$ ipython --no-banner

In [1]: import numpy as np

In [2]: from numpy import linalg as LA

In [3]: np.set_printoptions(suppress=True, linewidth=100)

In [4]: arr = np.load("run5.npy")

In [5]: arr
Out[5]: 
array([[ -3,  -3,  -3,  -3],
       [ -3,  -6,  -6,  -6],
       [ -3,  -6,  -9,  -9],
       [ -3,  -6,  -9, -12]])

In [6]: w, V = LA.eigh(arr)

In [7]: x = np.array([0, -5, -5, -3])

In [8]: np.abs(arr).sum(axis=1).max(), np.round(np.abs(w).max(), 4)
Out[8]: (np.int64(30), np.float64(24.8726))

In [9]: V * np.maximum(w, 0) @ V.T
Out[9]: 
array([[0., 0., 0., 0.],
       [0., 0., 0., 0.],
       [0., 0., 0., 0.],
       [0., 0., 0., 0.]])

In [10]: print(np.round(V * np.abs(w) @ V.T, 4))
[[ 3.  3.  3.  3.]
 [ 3.  6.  6.  6.]
 [ 3.  6.  9.  9.]
 [ 3.  6.  9. 12.]]

In [11]: np.round(LA.eigvalsh(arr[1:, 1:]), 4)
Out[11]: array([-23.675 ,  -2.3575,  -0.9675])

In [12]: x = np.array([3, 1, -3, -2])

In [13]: rhs = arr @ x

In [14]: rhs
Out[14]: array([ 3, 15, 30, 36])

In [15]: np.round(LA.solve(arr, rhs), 4)
Out[15]: array([ 3.,  1., -3., -2.])

In [16]: np.round(LA.solve(arr, -3 * rhs), 4)
Out[16]: array([-9., -3.,  9.,  6.])

In [17]: Y = LA.invert(arr)
AttributeError: module 'numpy.linalg' has no attribute 'invert'


In [18]: Y = LA.inv(arr)

In [19]: np.round(arr @ Y, 4) + 0
Out[19]: 
array([[1., 0., 0., 0.],
       [0., 1., 0., 0.],
       [0., 0., 1., 0.],
       [0., 0., 0., 1.]])

In [20]: Y.round(4) + 0
Out[20]: 
array([[-0.6667,  0.3333,  0.    ,  0.    ],
       [ 0.3333, -0.6667,  0.3333,  0.    ],
       [ 0.    ,  0.3333, -0.6667,  0.3333],
       [ 0.    ,  0.    ,  0.3333, -0.3333]])

In [21]: round(float(LA.det(arr) * LA.det(Y)), 4)
Out[21]: 1.0

In [22]: (np.abs(Y) > 1e-9).astype(int)
Out[22]: 
array([[1, 1, 0, 0],
       [1, 1, 1, 0],
       [0, 1, 1, 1],
       [0, 0, 1, 1]])

In [23]: np.round(LA.eigvalsh(arr).min(), 4)
Out[23]: np.float64(-24.8726)

In [24]: [round(float(LA.det(arr[:i, :i])), 2) + 0 for i in range(1, 5)]
Out[24]: [-3.0, 9.0, -27.0, 81.0]

In [25]: A = np.load("x.npy")

In [26]: A
Out[26]: 
array([[-2,  0,  0,  0,  0,  0,  0,  0],
       [ 0, -1,  0,  0,  0,  2,  0,  0],
       [ 0,  0,  2, -1, -2,  0, -2,  2],
       [ 0,  0, -2,  0,  2,  0, -1, -2],
       [ 0,  0,  2, -2,  0,  0,  0,  1],
       [ 0, -1,  0,  0,  0,  1,  0,  0],
       [ 0,  0, -1,  0, -2,  0,  0,  1],
       [ 0,  0, -1,  2,  2,  0, -1, -1]])

In [27]: np.allclose(A @ A.T, A.T @ A)
Out[27]: False

In [28]: LA.matrix_power(A, 3)
Out[28]: 
array([[ -8,   0,   0,   0,   0,   0,   0,   0],
       [  0,   1,   0,   0,   0,  -2,   0,   0],
       [  0,   0,   1,  -6,  18,   0, -10, -11],
       [  0,   0,  17,  -9, -32,   0,   1,  27],
       [  0,   0,  -2,  19,   6,   0, -21,  -2],
       [  0,   1,   0,   0,   0,  -1,   0,   0],
       [  0,   0, -16, -11,  16,   0,  12, -18],
       [  0,   0,  25, -20, -20,   0,   9,  21]])

In [29]: (A + A.T) / 2
Out[29]: 
array([[-2. ,  0. ,  0. ,  0. ,  0. ,  0. ,  0. ,  0. ],
       [ 0. , -1. ,  0. ,  0. ,  0. ,  0.5,  0. ,  0. ],
       [ 0. ,  0. ,  2. , -1.5,  0. ,  0. , -1.5,  0.5],
       [ 0. ,  0. , -1.5,  0. ,  0. ,  0. , -0.5,  0. ],
       [ 0. ,  0. ,  0. ,  0. ,  0. ,  0. , -1. ,  1.5],
       [ 0. ,  0.5,  0. ,  0. ,  0. ,  1. ,  0. ,  0. ],
       [ 0. ,  0. , -1.5, -0.5, -1. ,  0. ,  0. ,  0. ],
       [ 0. ,  0. ,  0.5,  0. ,  1.5,  0. ,  0. , -1. ]])
